% python3 -q
>>> import numpy as np
>>> from numpy import linalg as LA
>>> np.set_printoptions(precision=2, suppress=True, linewidth=120, legacy="1.25")
>>> def rd(a):
...     return np.round(a, 2) + 0
... 
>>> B = np.array([[-2, -5, -2], [-1, 1, 1]])
>>> X = np.block([[np.zeros((2, 2)), B], [B.T, np.zeros((3, 3))]])
>>> X
array([[ 0.,  0., -2., -5., -2.],
       [ 0.,  0., -1.,  1.,  1.],
       [-2., -1.,  0.,  0.,  0.],
       [-5.,  1.,  0.,  0.,  0.],
       [-2.,  1.,  0.,  0.,  0.]])
>>> np.abs(np.diag(LA.qr(X)[1])) > 1e-9
array([ True,  True,  True,  True, False])
>>> rd(X @ LA.pinv(X) @ X)
array([[ 0.,  0., -2., -5., -2.],
       [ 0.,  0., -1.,  1.,  1.],
       [-2., -1.,  0.,  0.,  0.],
       [-5.,  1.,  0.,  0.,  0.],
       [-2.,  1.,  0.,  0.,  0.]])
>>> LA.lstsq(X[:-1].T, X[-1])[2]
4
>>> vals, V = LA.eigh(X)
>>> rd(V @ np.diag(vals) @ V.T)
array([[ 0.,  0., -2., -5., -2.],
       [ 0.,  0., -1.,  1.,  1.],
       [-2., -1.,  0.,  0.,  0.],
       [-5.,  1.,  0.,  0.,  0.],
       [-2.,  1.,  0.,  0.,  0.]])
>>> vals.sum(), np.trace(X)
(0.0, 0.0)
>>> np.unique(vals.round(6) + 0, return_counts=True)[1]
array([1, 1, 1, 1, 1])
>>> rd(LA.svd(X, compute_uv=False))
array([5.81, 5.81, 1.48, 1.48, 0.  ])
>>> rd(V.T @ V)
array([[1., 0., 0., 0., 0.],
       [0., 1., 0., 0., 0.],
       [0., 0., 1., 0., 0.],
       [0., 0., 0., 1., 0.],
       [0., 0., 0., 0., 1.]])
>>> (vals > 1e-8).sum(), (vals < -1e-8).sum()
(2, 2)
>>> np.abs(V[:, -1]).round(6).argmax()
0
>>> rd(LA.eigvalsh(X @ X))
array([ 0.  ,  2.19,  2.19, 33.81, 33.81])
>>> rd(V.T @ X @ V)
array([[-5.81,  0.  ,  0.  ,  0.  ,  0.  ],
       [ 0.  , -1.48,  0.  ,  0.  ,  0.  ],
       [ 0.  ,  0.  ,  0.  ,  0.  ,  0.  ],
       [ 0.  ,  0.  ,  0.  ,  1.48,  0.  ],
       [ 0.  ,  0.  ,  0.  ,  0.  ,  5.81]])
>>> rd(np.sort(np.abs(LA.eigvals(X))))
array([0.  , 1.48, 1.48, 5.81, 5.81])
>>> np.trace(X)
0.0
>>> (X + X.T) / 2
array([[ 0.,  0., -2., -5., -2.],
       [ 0.,  0., -1.,  1.,  1.],
       [-2., -1.,  0.,  0.,  0.],
       [-5.,  1.,  0.,  0.,  0.],
       [-2.,  1.,  0.,  0.,  0.]])
>>> rd(LA.matrix_power(X, 4))
array([[1114., -180.,    0.,    0.,    0.],
       [-180.,   34.,    0.,    0.,    0.],
       [   0.,    0.,  115.,  312.,  129.],
       [   0.,    0.,  312.,  878.,  368.],
       [   0.,    0.,  129.,  368.,  155.]])
>>> rd(np.abs(LA.eigvals(X)).max())
5.81
>>> left, sigma, Vt = LA.svd(X)
>>> V = Vt[:(sigma > 1e-8).sum()]
>>> rng = np.random.default_rng(77986)
>>> x0 = X[1] + -3 * X[2] + rng.integers(2) * np.eye(5)[1]
>>> x0
array([ 6.,  3., -1.,  1.,  1.])
>>> np.allclose(V.T @ V @ x0, x0)
True
>>> LA.matrix_rank(np.vstack([X, x0]))
4
>>> rd(LA.norm(x0 - V.T @ V @ x0))
0.0
